$ python -q
>>> import numpy as np
>>> np.set_printoptions(precision=2, suppress=True, linewidth=140)
>>> rnd = lambda a: np.round(a, 2) + 0
>>> A = np.load("x.npy")
>>> A
array([[0, 1, 0, 0],
       [1, 0, 0, 0],
       [0, 0, 0, 1],
       [0, 0, 1, 0]])
>>> ev, V = np.linalg.eig(A)
>>> A @ V[:, 0] - ev[0] * V[:, 0]
array([0., 0., 0., 0.])
>>> rnd(np.sort(np.linalg.eigvals(np.linalg.inv(A))))
array([-1., -1.,  1.,  1.])
>>> np.prod(ev)
np.float64(1.0)
>>> rnd(np.linalg.det(A))
np.float64(1.0)
>>> np.linalg.matrix_power(A, 4)
array([[1, 0, 0, 0],
       [0, 1, 0, 0],
       [0, 0, 1, 0],
       [0, 0, 0, 1]])
>>> np.allclose(A @ A.T, A.T @ A)
True
>>> rnd(np.abs(np.linalg.eigvals(A)).max())
np.float64(1.0)
>>> proj = np.triu(np.array([[-1, 2, -2, 1], [-2, 0, -1, -1], [0, -3, -3, -1], [-1, 1, -2, -2]]), 1) + np.eye(4)
>>> A2 = proj @ A @ np.linalg.inv(proj)
>>> proj @ A - A @ proj
array([[ 2.,  0.,  2., -1.],
       [ 0., -2.,  1., -2.],
       [ 0.,  0., -1.,  0.],
       [ 0.,  0.,  0.,  1.]])
>>> rnd(np.linalg.det(A2))
np.float64(1.0)
>>> A2
array([[ 2., -3.,  2., -5.],
       [ 1., -2., -1., -5.],
       [ 0.,  0., -1.,  0.],
       [ 0.,  0.,  1.,  1.]])
>>> E = np.loadtxt("test17.csv", delimiter=",")
>>> rnd(E)
array([[0.6 , 0.4 , 0.  ],
       [0.  , 0.5 , 0.5 ],
       [0.29, 0.29, 0.43]])
>>> rng = np.random.default_rng(3050)
>>> z = rng.permutation(3)
>>> z
array([0, 2, 1])
>>> A2 = E[z][:, z]
>>> rnd(np.trace(A2))
np.float64(1.53)
>>> rnd(np.diag(A2))
array([0.6 , 0.43, 0.5 ])
>>> rnd(np.linalg.det(A2)), rnd(np.linalg.det(E[z]))
(np.float64(0.1), np.float64(-0.1))
>>> data = np.array([[5.0, 0.0, 0.0, 4.0],
...     [0.0, 5.0, 4.0, 0.0],
...     [0.0, 4.0, 5.0, 0.0],
...     [4.0, 0.0, 0.0, 5.0]])
>>> # splits into 2 blocks
>>> vec = np.ones(4)
>>> for _ in range(7):
...     vec = data @ vec
...     vec /= np.linalg.norm(vec)
...     print(round(vec @ data @ vec, 2))
... 
9.0
9.0
9.0
9.0
9.0
9.0
9.0
>>> rnd(np.linalg.eigvalsh(data)[-1])
np.float64(9.0)
>>> ev, V = np.linalg.eig(data)
>>> ev
array([9., 1., 9., 1.])
>>> np.prod(ev)
np.float64(81.0)
>>> rnd(np.sort(np.linalg.eigvals(data @ data)))
array([ 1.,  1., 81., 81.])
>>> rnd(np.sort(np.linalg.eigvals(data.T)))
array([1., 1., 9., 9.])
>>> A2 = data[0, 0] * data[1:] - np.outer(data[1:, 0], data[0])
>>> A2
array([[ 0., 25., 20.,  0.],
       [ 0., 20., 25.,  0.],
       [ 0.,  0.,  0.,  9.]])
>>> np.flatnonzero(~A2.round(6).any(axis=1))
array([], dtype=int64)
>>> data[:, 0] / data[0, 0]
array([1. , 0. , 0. , 0.8])
>>> rnd(np.linalg.svd(A2, compute_uv=False))
array([45.,  9.,  5.])
>>> np.diff(A2, axis=0)
array([[  0.,  -5.,   5.,   0.],
       [  0., -20., -25.,   9.]])
>>> np.abs(A2).max()
np.float64(25.0)
>>> A2.mean(axis=0)
array([ 0., 15., 15.,  3.])
>>> rnd(np.linalg.norm(A2))
np.float64(46.16)
>>> A2 - A2[0]
array([[  0.,   0.,   0.,   0.],
       [  0.,  -5.,   5.,   0.],
       [  0., -25., -20.,   9.]])
>>> np.count_nonzero(A2)
np.int64(5)
>>> M = np.load("dump.npy")
>>> M
array([[-0.95,  1.  , -2.  ,  0.  ],
       [ 2.  ,  3.05,  0.  ,  0.  ],
       [-3.  ,  1.  ,  1.05, -1.  ],
       [-1.  ,  1.  , -2.  ,  0.05]])
>>> np.linalg.norm(M, axis=1).argmax()
np.int64(1)
>>> rnd(np.linalg.norm(M, 2))
np.float64(3.97)
>>> M[2] @ M[1]
np.float64(-2.95)
>>> ev, V = np.linalg.eig(M)
>>> rnd(np.sort(np.linalg.eigvals(M.T)))
array([-3.27,  0.05,  3.05,  3.37])
>>> rnd(M @ V[:, 0] - ev[0] * V[:, 0])
array([0., 0., 0., 0.])
>>> rnd(np.sort(np.linalg.eigvals(M @ M)))
array([ 0.  ,  9.3 , 10.67, 11.33])
>>> A2 = np.array([[3, 1], [2, 3], [-1, -3], [-3, 3]])
>>> rnd(np.einsum("ik,kj->ji", M, A2))
array([[ 1.15, 12.1 , -5.05,  0.85],
       [ 8.05, 11.15, -6.15,  8.15]])
>>> np.vstack([M, A2.T]).shape
(6, 4)
>>> np.linalg.matrix_rank(np.vstack([M, A2.T]))
np.int64(4)
>>> rnd(np.einsum("ij,ij->i", M, M))
array([ 5.9, 13.3, 12.1,  6. ])
>>> rnd(A2.T @ M.T)
array([[ 1.15, 12.1 , -5.05,  0.85],
       [ 8.05, 11.15, -6.15,  8.15]])
>>> X = np.load("a.npy")
>>> X
array([[0, 1, 1, 0],
       [1, 0, 0, 0],
       [1, 0, 0, 1],
       [0, 0, 1, 0]])
>>> # symmetric
>>> r0 = np.array([-1, 1, -3, 1])
>>> A2 = X + np.outer(r0, np.eye(4)[3])
>>> np.linalg.matrix_rank(np.linalg.inv(A2) - np.linalg.inv(X), tol=1e-8)
np.int64(1)
>>> np.linalg.matrix_rank(A2 - X)
np.int64(1)
>>> A2 = np.array([[-1, -2, -1], [-1, -3, 1], [0, -2, 2], [2, 0, -1]])
>>> np.vstack([X, A2.T]).shape
(7, 4)
>>> np.linalg.matrix_rank(X @ A2)
np.int64(3)
>>> A2.T @ X.T
array([[-1, -1,  1,  0],
       [-5, -2, -2, -2],
       [ 3, -1, -2,  2]])
>>> np.einsum("ij,ij->i", X, X)
array([2, 1, 2, 1])
>>> U, s, Vt = np.linalg.svd(X, full_matrices=False)
>>> U.shape, s.shape, Vt.shape
((4, 4), (4,), (4, 4))
>>> rnd(U.T @ U)
array([[1., 0., 0., 0.],
       [0., 1., 0., 0.],
       [0., 0., 1., 0.],
       [0., 0., 0., 1.]])
>>> rnd(s)
array([1.62, 1.62, 0.62, 0.62])
>>> rnd(s / s[0])
array([1.  , 1.  , 0.38, 0.38])
>>> (s > 1e-8).sum()
np.int64(4)
>>> np.allclose(U * s @ Vt, X)
True
>>> rnd(np.cumsum(s ** 2) / np.sum(s ** 2))
array([0.44, 0.87, 0.94, 1.  ])
>>> np.linalg.matrix_rank(X)
np.int64(4)
>>> arr = np.array([[2, 0, 3, 3], [0, 0, 3, 1], [0, 0, 1, 2], [2, 0, -6, 0]])
>>> U, s, Vt = np.linalg.svd(arr)
>>> rnd(s)
array([7.72, 4.03, 1.07, 0.  ])
>>> A2 = U[:, :3] @ np.diag(s[:3]) @ Vt[:3]
>>> np.linalg.matrix_rank(A2)
np.int64(3)
>>> rnd(np.linalg.norm(arr - A2, 2)), rnd(s[3])
(np.float64(0.0), np.float64(0.0))
>>> rnd(np.linalg.norm(arr - A2) / np.linalg.norm(arr))
np.float64(0.0)
